$ python -q
>>> import numpy as np
>>> from numpy import linalg as LA
>>> np.set_printoptions(precision=2, suppress=True, linewidth=140, legacy="1.25")
>>> tidy = lambda a: np.round(a, 2) + 0
>>> M = np.load("w.npy")
>>> print(M)
[[-4  0  0  0  0  6]
 [ 0  8  6  0  8  0]
 [ 0  2 -7  0  9  0]
 [-4  0  0 -5  0  5]
 [ 0  7 -9  0  7  0]
 [-8  0  0  1  0 -1]]
>>> r0 = np.array([-1, -1, 0, 0, 2, -1])
>>> out = M + np.outer(r0, np.eye(6)[5])
>>> print(tidy(LA.det(out) / LA.det(M)), tidy(1 + LA.solve(M, r0)[5]))
0.91 0.91
>>> print(LA.matrix_rank(out - M))
1
>>> print(LA.matrix_rank(LA.inv(out) - LA.inv(M), tol=1e-8))
1
>>> out = np.array([[2, 3], [-3, 2], [-3, 2], [-3, 3], [0, 0], [0, 0]])
>>> print(out.T @ M.T)
[[ -8 -42  15   7   6 -19]
 [-12  28 -10 -27  -4 -21]]
>>> print(np.einsum("ik,kj->ji", M, out))
[[ -8 -42  15   7   6 -19]
 [-12  28 -10 -27  -4 -21]]
>>> print(M @ out)
[[ -8 -12]
 [-42  28]
 [ 15 -10]
 [  7 -27]
 [  6  -4]
 [-19 -21]]
>>> print(LA.matrix_rank(np.vstack([M, out.T])))
6
>>> print(np.einsum("ij,ij->i", M, M))
[ 52 164 134  66 179  66]
>>> print(np.einsum("ij->j", M))
[-16  17 -10  -4  24  10]
>>> print(np.vstack([M, out.T]).shape)
(8, 6)
>>> m1 = np.loadtxt("case0.csv", delimiter=",")
>>> print(m1)
[[ 1.  2.  1.  0.  6.]
 [ 1.  1.  1.  2.  3.]
 [ 1.  3.  1.  3.  4.]
 [ 3.  2.  3.  0.  3.]
 [ 0.  0.  0.  0. -3.]]
>>> out = m1 / np.sqrt((m1 ** 2).mean(axis=1, keepdims=True))
>>> print(tidy(LA.norm(out, axis=1)))
[2.24 2.24 2.24 2.24 2.24]
>>> print(LA.matrix_rank(m1 - m1.mean(axis=1, keepdims=True)))
3
>>> rng = np.random.default_rng(8436)
>>> lab = rng.permutation(5)
>>> print(lab)
[3 4 1 0 2]
>>> out = m1[lab][:, lab]
>>> print(np.diag(out))
[ 0. -3.  1.  1.  1.]
>>> print(tidy(np.sort(np.abs(LA.eigvals(out)))))
[0.   1.76 1.76 3.   6.12]
>>> print(np.allclose(out, m1))
False
>>> print(np.allclose(m1[:-1].T @ LA.lstsq(m1[:-1].T, m1[-1])[0], m1[-1]))
True
>>> out = np.array([[1, -3], [2, 0]])
>>> C = np.kron(out, m1)
>>> print(C.shape)
(10, 10)
>>> A = np.array([[1, 0, 2, 0, 1, 1, 0, 0],
...     [1, 0, 3, 3, 1, 2, 1, 0],
...     [1, 2, 0, 1, 1, 3, 3, 1],
...     [3, 0, 1, 1, 1, 3, 2, 3],
...     [1, 2, 3, 2, 3, 3, 3, 0],
...     [2, 2, 3, 3, 2, 1, 3, 0],
...     [2, 0, 1, 2, 2, 3, 2, 0],
...     [0, 3, 2, 0, 3, 0, 0, 1],
...     [1, 2, 1, 0, 2, 3, 3, 3],
...     [2, 1, 3, 0, 3, 3, 1, 0],
...     [2, 1, 3, 3, 2, 2, 0, 3]])
>>> print(A)
[[1 0 2 0 1 1 0 0]
 [1 0 3 3 1 2 1 0]
 [1 2 0 1 1 3 3 1]
 [3 0 1 1 1 3 2 3]
 [1 2 3 2 3 3 3 0]
 [2 2 3 3 2 1 3 0]
 [2 0 1 2 2 3 2 0]
 [0 3 2 0 3 0 0 1]
 [1 2 1 0 2 3 3 3]
 [2 1 3 0 3 3 1 0]
 [2 1 3 3 2 2 0 3]]
>>> out = np.c_[A[:, :5] @ np.array([[0, -9, -1, -8, 4],
...     [-7, -6, 9, -8, -9],
...     [-3, -7, -7, -7, 7],
...     [9, -4, -4, 7, 9],
...     [-2, -3, -8, 4, -7]]), np.array([-5, -3, -1, 2, 2, -1, -3, -5, 4, 3, -3])]
>>> print(out)
[[ -8 -26 -23 -18  11  -5]
 [ 16 -45 -42  -4  45  -3]
 [ -7 -28   5 -13 -12  -1]
 [  4 -41 -22 -20  21   2]
 [-11 -59 -36 -19   4   2]
 [  0 -69 -33 -24  24  -1]
 [ 11 -39 -33  -1  19  -3]
 [-33 -41 -11 -26 -34  -5]
 [-21 -34  -6 -23 -21   4]
 [-22 -54 -38 -33  -1   3]
 [  7 -63 -42 -16  33  -3]]
>>> print(tidy(LA.norm(out - A @ LA.lstsq(A, out)[0], axis=0)))
[0.   0.   0.   0.   0.   7.38]
>>> print(LA.matrix_rank(np.c_[A, out]))
9
>>> print(tidy(LA.lstsq(A, out[:, 0])[0]))
[ 0. -7. -3.  9. -2.  0.  0.  0.]
>>> print(LA.matrix_rank(out))
6
